In [1]: import numpy as np

In [2]: np.set_printoptions(precision=2, suppress=True, linewidth=140)

In [3]: out = np.array([[2, 3, 0], [2, 1, 3], [1, 0, 0]])

In [4]: W0 = out + out.T

In [5]: W0
Out[5]: 
array([[4, 5, 1],
       [5, 2, 3],
       [1, 3, 0]])

In [6]: # symmetric

In [7]: U, sv, vt = np.linalg.svd(W0)

In [8]: print(sv)
[8.92 3.2  0.28]

In [9]: np.argmax(sv[:-1] / (sv[1:] + 1e-6)) + 1
Out[9]: np.int64(2)

In [10]: out = U[:, :2] @ np.diag(sv[:2]) @ vt[:2]

In [11]: out
Out[11]: 
array([[ 3.91,  5.04,  1.12],
       [ 5.04,  1.98,  2.94],
       [ 1.12,  2.94, -0.17]])

In [12]: round(float(np.linalg.norm(W0 - out, 2)), 2), round(float(sv[2]), 2)
Out[12]: (0.28, 0.28)

In [13]: K = np.load("a.npy")

In [14]: K
Out[14]: 
array([[ 4,  4, -2,  0,  4,  2,  1, -2, -1],
       [ 2,  2, -4, -2,  2,  0, -1, -4, -3],
       [ 5,  5, -1,  1,  5,  3,  2, -1,  0],
       [ 1,  1, -5, -3,  1, -1, -2, -5, -4],
       [ 2,  2, -4, -2,  2,  0, -1, -4, -3],
       [ 5,  5, -1,  1,  5,  3,  2, -1,  0],
       [ 3,  3, -3, -1,  3,  1,  0, -3, -2],
       [ 2,  2, -4, -2,  2,  0, -1, -4, -3],
       [ 3,  3, -3, -1,  3,  1,  0, -3, -2],
       [ 5,  5, -1,  1,  5,  3,  2, -1,  0],
       [ 4,  4, -2,  0,  4,  2,  1, -2, -1]])

In [15]: # column 1 repeats column 0

In [16]: rk = np.linalg.matrix_rank(K)

In [17]: rk
Out[17]: np.int64(2)

In [18]: N = np.linalg.svd(K)[2][rk:].T

In [19]: [int(np.linalg.matrix_rank(np.delete(K, i, axis=0))) for i in range(11)]
Out[19]: [2, 2, 2, 2, 2, 2, 2, 2, 2, 2, 2]

In [20]: [int(np.linalg.matrix_rank(K[:i])) for i in range(1, len(K) + 1)]
Out[20]: [1, 2, 2, 2, 2, 2, 2, 2, 2, 2, 2]

In [21]: [int(np.linalg.matrix_rank(K[:, :j + 1])) for j in range(9)]
Out[21]: [1, 1, 2, 2, 2, 2, 2, 2, 2]
